% ipython --no-banner

In [1]: import numpy as np

In [2]: np.set_printoptions(precision=2, suppress=True, linewidth=140)

In [3]: X = np.loadtxt("w.csv", delimiter=",")

In [4]: X
Out[4]: 
array([[  1.,  -3.,   9., -27.],
       [  1.,  -2.,   4.,  -8.],
       [  1.,  -1.,   1.,  -1.],
       [  1.,   0.,   0.,   0.]])

In [5]: vec = np.array([-1, -2, 1, 1])

In [6]: np.linalg.norm(X @ vec) <= np.linalg.norm(X, 2) * np.linalg.norm(vec) + 1e-9
Out[6]: np.True_

In [7]: np.sign((X @ vec).round(6))
Out[7]: array([-1., -1.,  1., -1.])

In [8]: (X @ vec).argmax()
Out[8]: np.int64(2)

In [9]: X @ np.eye(4)[0]
Out[9]: array([1., 1., 1., 1.])

In [10]: X @ (2 * vec)
Out[10]: array([-26.,  -2.,   2.,  -2.])

In [11]: (X * vec).sum(axis=1)
Out[11]: array([-13.,  -1.,   1.,  -1.])

In [12]: Y = X[0, 0] * X[1:] - np.outer(X[1:, 0], X[0])

In [13]: Y
Out[13]: 
array([[ 0.,  1., -5., 19.],
       [ 0.,  2., -8., 26.],
       [ 0.,  3., -9., 27.]])

In [14]: np.linalg.matrix_rank(Y), np.linalg.matrix_rank(X)
Out[14]: (np.int64(3), np.int64(4))

In [15]: round(np.linalg.norm(X, 2) / np.linalg.norm(X), 2)
Out[15]: np.float64(1.0)

In [16]: np.linalg.matrix_rank(X, rtol=0.1)
Out[16]: np.int64(1)

In [17]: mat = np.load("block17.npy")

In [18]: mat
Out[18]: 
array([[ 0.87, -0.5 ,  0.  ,  0.  ,  0.  ,  0.  ,  0.  ],
       [ 0.5 ,  0.87,  0.  ,  0.  ,  0.  ,  0.  ,  0.  ],
       [ 0.  ,  0.  ,  1.  ,  0.  ,  0.  ,  0.  ,  0.  ],
       [ 0.  ,  0.  ,  0.  ,  1.  ,  0.  ,  0.  ,  0.  ],
       [ 0.  ,  0.  ,  0.  ,  0.  ,  1.  ,  0.  ,  0.  ],
       [ 0.  ,  0.  ,  0.  ,  0.  ,  0.  ,  1.  ,  0.  ],
       [ 0.  ,  0.  ,  0.  ,  0.  ,  0.  ,  0.  ,  1.  ]])

In [19]: # 6 groups of indices that never mix

In [20]: rng = np.random.default_rng(697)

In [21]: labels = rng.permutation(7)

In [22]: labels
Out[22]: array([1, 2, 5, 0, 3, 6, 4])

In [23]: Y = mat[labels][:, labels]

In [24]: np.allclose(Y, mat)
Out[24]: False

In [25]: round(float(np.linalg.det(Y)), 2), round(float(np.linalg.det(mat[labels])), 2)
Out[25]: (1.0, 1.0)
